In [1]: import numpy as np

In [2]: from numpy import linalg as LA

In [3]: np.set_printoptions(suppress=True, linewidth=100)

In [4]: def rd(a):
   ...:     return np.round(a, 2) + 0
   ...: 

In [5]: K = np.array([[0.9, 0.6, -0.7, 1.4, 0.2, 0.0, 0.0],
   ...:     [0.4, -0.1, 0.4, -0.6, -0.7, -0.1, 1.3],
   ...:     [-0.9, -0.5, 0.5, -0.5, 1.6, 0.4, -0.5],
   ...:     [0.6, -0.4, -2.4, 0.5, -1.0, 0.0, 1.1],
   ...:     [0.0, 0.2, 0.9, 0.0, 0.4, -0.7, -0.7]])

In [6]: print(K)
[[ 0.9  0.6 -0.7  1.4  0.2  0.   0. ]
 [ 0.4 -0.1  0.4 -0.6 -0.7 -0.1  1.3]
 [-0.9 -0.5  0.5 -0.5  1.6  0.4 -0.5]
 [ 0.6 -0.4 -2.4  0.5 -1.   0.   1.1]
 [ 0.   0.2  0.9  0.   0.4 -0.7 -0.7]]

In [7]: r0, g = K[2], K[4]

In [8]: print(r0 @ g)
1.06

In [9]: print(rd(r0 @ r0))
4.53

In [10]: pr = (r0 @ g) / (r0 @ r0) * r0

In [11]: print(rd(g - pr))
[ 0.21  0.32  0.78  0.12  0.03 -0.79 -0.58]

In [12]: print(rd(pr))
[-0.21 -0.12  0.12 -0.12  0.37  0.09 -0.12]

In [13]: print(rd(np.outer(r0, g)))
[[ 0.   -0.18 -0.81  0.   -0.36  0.63  0.63]
 [ 0.   -0.1  -0.45  0.   -0.2   0.35  0.35]
 [ 0.    0.1   0.45  0.    0.2  -0.35 -0.35]
 [ 0.   -0.1  -0.45  0.   -0.2   0.35  0.35]
 [ 0.    0.32  1.44  0.    0.64 -1.12 -1.12]
 [ 0.    0.08  0.36  0.    0.16 -0.28 -0.28]
 [ 0.   -0.1  -0.45  0.   -0.2   0.35  0.35]]

In [14]: print(LA.matrix_rank(K))
5

In [15]: print(np.count_nonzero(K))
30

In [16]: print(np.unravel_index(np.abs(K).argmax(), K.shape))
(np.int64(3), np.int64(2))

In [17]: LA.rank(K)
---------------------------------------------------------------------------
AttributeError                            Traceback (most recent call last)
Cell In[17], line 1
----> 1 LA.rank(K)

AttributeError: module 'numpy.linalg' has no attribute 'rank'

In [18]: print(rd(LA.svd(K, compute_uv=False)))
[3.67 2.06 1.72 0.88 0.57]

In [19]: A2 = np.array([[2, -2, 1],
    ...:     [-2, 3, -2],
    ...:     [2, 2, -1],
    ...:     [-2, -2, -1],
    ...:     [1, 3, 2],
    ...:     [-3, 0, -2],
    ...:     [1, -3, 0]])

In [20]: print(rd(np.einsum("ik,kj->ji", K, A2)))
[[ -3.4   3.9   1.1  -3.7   3.2]
 [ -3.6  -5.1   8.6 -14.5   5.7]
 [ -0.6  -0.4   2.5   1.3   0.9]]

In [21]: print(rd(A2.T @ K.T))
[[ -3.4   3.9   1.1  -3.7   3.2]
 [ -3.6  -5.1   8.6 -14.5   5.7]
 [ -0.6  -0.4   2.5   1.3   0.9]]

In [22]: data = np.loadtxt("data.csv", delimiter=",")

In [23]: print(data)
[[  5.  -4. -13.   6.]
 [  0.   0.   0.   0.]
 [  1.   2.  -3.  -1.]
 [ -7.   2. -11.   0.]
 [  2.  -3.  -5.   7.]
 [ -5.  -1. -16.   0.]
 [  3.  -1.  -8.  -1.]
 [  1.   2.  -3.  -1.]
 [  2.  -3.  -5.   7.]
 [ -8.   0.  -8.   1.]]

In [24]: Ac = data - data.mean(axis=0)

In [25]: V = LA.svd(Ac)[2][:3]

In [26]: A2 = Ac - Ac @ V.T @ V

In [27]: print(rd(np.diag(V.T @ V)))
[0.98 0.22 0.98 0.82]

In [28]: print(rd((Ac @ V.T).std(axis=0)))
[5.22 4.56 2.58]

In [29]: print(rd(LA.norm(A2) / LA.norm(Ac)))
0.1

In [30]: print(rd(np.cov(Ac @ V.T, rowvar=False)))
[[30.23  0.    0.  ]
 [ 0.   23.06  0.  ]
 [ 0.    0.    7.41]]

In [31]: D = LA.norm(data[:, None] - data[None], axis=-1)

In [32]: print(D.shape)
(10, 10)

In [33]: print(D[7].round(6).argsort(kind="stable")[:4])
[2 7 1 6]

In [34]: print(rd(D[:5, :5]))
[[ 0.   15.68 14.18 14.83  8.66]
 [15.68  0.    3.87 13.19  9.33]
 [14.18  3.87  0.   11.36  9.7 ]
 [14.83 13.19 11.36  0.   13.82]
 [ 8.66  9.33  9.7  13.82  0.  ]]

In [35]: print(LA.matrix_rank(D ** 2))
6

In [36]: W1 = np.array([[2, -2, -1],
    ...:     [-1, -2, -1],
    ...:     [1, 2, -1],
    ...:     [1, 2, 2],
    ...:     [-1, -2, -2],
    ...:     [0, 2, 0],
    ...:     [-2, 2, 0]])

In [37]: coef = np.array([-9, -8, -7])

In [38]: hid = np.maximum(K @ W1 + coef, 0)

In [39]: print((hid > 0).mean(axis=0))
[0. 0. 0.]

In [40]: print(LA.matrix_rank(hid))
0

In [41]: print((hid > 0).astype(int))
[[0 0 0]
 [0 0 0]
 [0 0 0]
 [0 0 0]
 [0 0 0]]

In [42]: Z = np.array([[9, -6, 5], [0, 0, 5], [-4, -2, 8]])

In [43]: print(W1 @ Z)
[[ 22 -10  -8]
 [ -5   8 -23]
 [ 13  -4   7]
 [  1 -10  31]
 [ -1  10 -31]
 [  0   0  10]
 [-18  12   0]]

In [44]: print((hid @ Z).round(6).argmax(axis=1))
[0 0 0 0 0]

In [45]: A2 = np.array([[-2, 0, -3, 2, 1]])

In [46]: E = np.block([[np.zeros((1, 1)), A2], [A2.T, np.zeros((5, 5))]])

In [47]: print(E)
[[ 0. -2.  0. -3.  2.  1.]
 [-2.  0.  0.  0.  0.  0.]
 [ 0.  0.  0.  0.  0.  0.]
 [-3.  0.  0.  0.  0.  0.]
 [ 2.  0.  0.  0.  0.  0.]
 [ 1.  0.  0.  0.  0.  0.]]

In [48]: # symmetric

In [49]: rng = np.random.default_rng(2502)

In [50]: A2 = E + rng.integers(-2, 3, (6, 2)) @ rng.integers(-2, 3, (2, 6))

In [51]: print(A2)
[[ 0. -1.  1. -4.  1.  3.]
 [-2.  1.  1. -1. -1.  2.]
 [ 0.  2.  2. -2. -2.  4.]
 [-1.  2.  2.  4.  2. -4.]
 [ 4.  2.  2.  4.  2. -4.]
 [ 0. -2. -2. -1.  0.  0.]]

In [52]: print(LA.matrix_rank(A2 - E, tol=1e-8))
2

In [53]: print(rd(LA.svd(A2 - E, compute_uv=False)))
[10.77  6.16  0.    0.    0.    0.  ]

In [54]: x = np.array([2, 2, 3, 3, 1, 1])

In [55]: h1 = np.maximum(E @ x, 0)

In [56]: print(h1)
[0. 0. 0. 0. 4. 2.]

In [57]: print(E.T @ h1)
[10.  0.  0.  0.  0.  0.]

In [58]: print(np.maximum(E @ (3 * x), 0))
[ 0.  0.  0.  0. 12.  6.]

In [59]: print(np.flatnonzero(h1 > 1e-9))
[4 5]

In [60]: print(E @ E)
[[18.  0.  0.  0.  0.  0.]
 [ 0.  4.  0.  6. -4. -2.]
 [ 0.  0.  0.  0.  0.  0.]
 [ 0.  6.  0.  9. -6. -3.]
 [ 0. -4.  0. -6.  4.  2.]
 [ 0. -2.  0. -3.  2.  1.]]

In [61]: print((E != 0).astype(int))
[[0 1 0 1 1 1]
 [1 0 0 0 0 0]
 [0 0 0 0 0 0]
 [1 0 0 0 0 0]
 [1 0 0 0 0 0]
 [1 0 0 0 0 0]]

In [62]: print(np.flatnonzero(LA.matrix_power((E != 0) + (E.T != 0) + np.eye(6), 6)[4]))
[0 1 3 4 5]

In [63]: vals, V = LA.eigh(E)

In [64]: x = np.array([-1, -2, 1, 3, -3, 1])

In [65]: print(rd(V * np.maximum(vals, 0) @ V.T))
[[ 2.12 -1.    0.   -1.5   1.    0.5 ]
 [-1.    0.47  0.    0.71 -0.47 -0.24]
 [ 0.    0.    0.    0.    0.    0.  ]
 [-1.5   0.71  0.    1.06 -0.71 -0.35]
 [ 1.   -0.47  0.   -0.71  0.47  0.24]
 [ 0.5  -0.24  0.   -0.35  0.24  0.12]]

In [66]: print(x @ E @ x / (x @ x), rd(vals[0]), rd(vals[-1]))
0.8 -4.24 4.24

In [67]: print(np.abs(E).sum(axis=1).max(), rd(np.abs(vals).max()))
8.0 4.24

In [68]: print(rd(V * np.abs(vals) @ V.T))
[[ 4.24  0.    0.    0.    0.    0.  ]
 [ 0.    0.94  0.    1.41 -0.94 -0.47]
 [ 0.    0.    0.    0.    0.    0.  ]
 [ 0.    1.41  0.    2.12 -1.41 -0.71]
 [ 0.   -0.94  0.   -1.41  0.94  0.47]
 [ 0.   -0.47  0.   -0.71  0.47  0.24]]

In [69]: print(rd(LA.eigvalsh(E[1:, 1:])))
[0. 0. 0. 0. 0.]

In [70]: J = np.load("x.npy")

In [71]: print(rd(J))
[[-0.78 -2.56 -0.4  -1.29]
 [ 0.18 -2.71 -0.18 -1.26]
 [ 1.94  1.91  0.63  1.1 ]
 [ 2.9  -0.05  0.7   0.27]
 [-0.5   2.69  0.1   1.22]
 [-0.39  2.7   0.13  1.24]
 [-0.44  2.7   0.12  1.23]
 [-0.1   2.71  0.2   1.27]
 [-2.87 -0.29 -0.72 -0.43]
 [ 2.02 -2.06  0.32 -0.76]
 [-2.66 -0.95 -0.72 -0.72]
 [-2.74  1.05 -0.58  0.22]
 [ 0.82 -2.64 -0.02 -1.16]
 [ 2.61 -1.34  0.52 -0.37]
 [ 1.48  2.25  0.55  1.21]
 [ 0.47 -2.7  -0.11 -1.22]
 [ 2.74  0.75  0.73  0.63]
 [-1.72 -2.09 -0.59 -1.16]]

In [72]: print(LA.lstsq(J[:-1].T, J[-1])[2])
2

In [73]: print(np.abs(np.diag(LA.qr(J)[1])) > 1e-9)
[ True  True False False]

In [74]: try:
    ...:     LA.inv(J)
    ...: except LA.LinAlgError as e:
    ...:     print(repr(e))
    ...: 
LinAlgError('Last 2 dimensions of the array must be square')
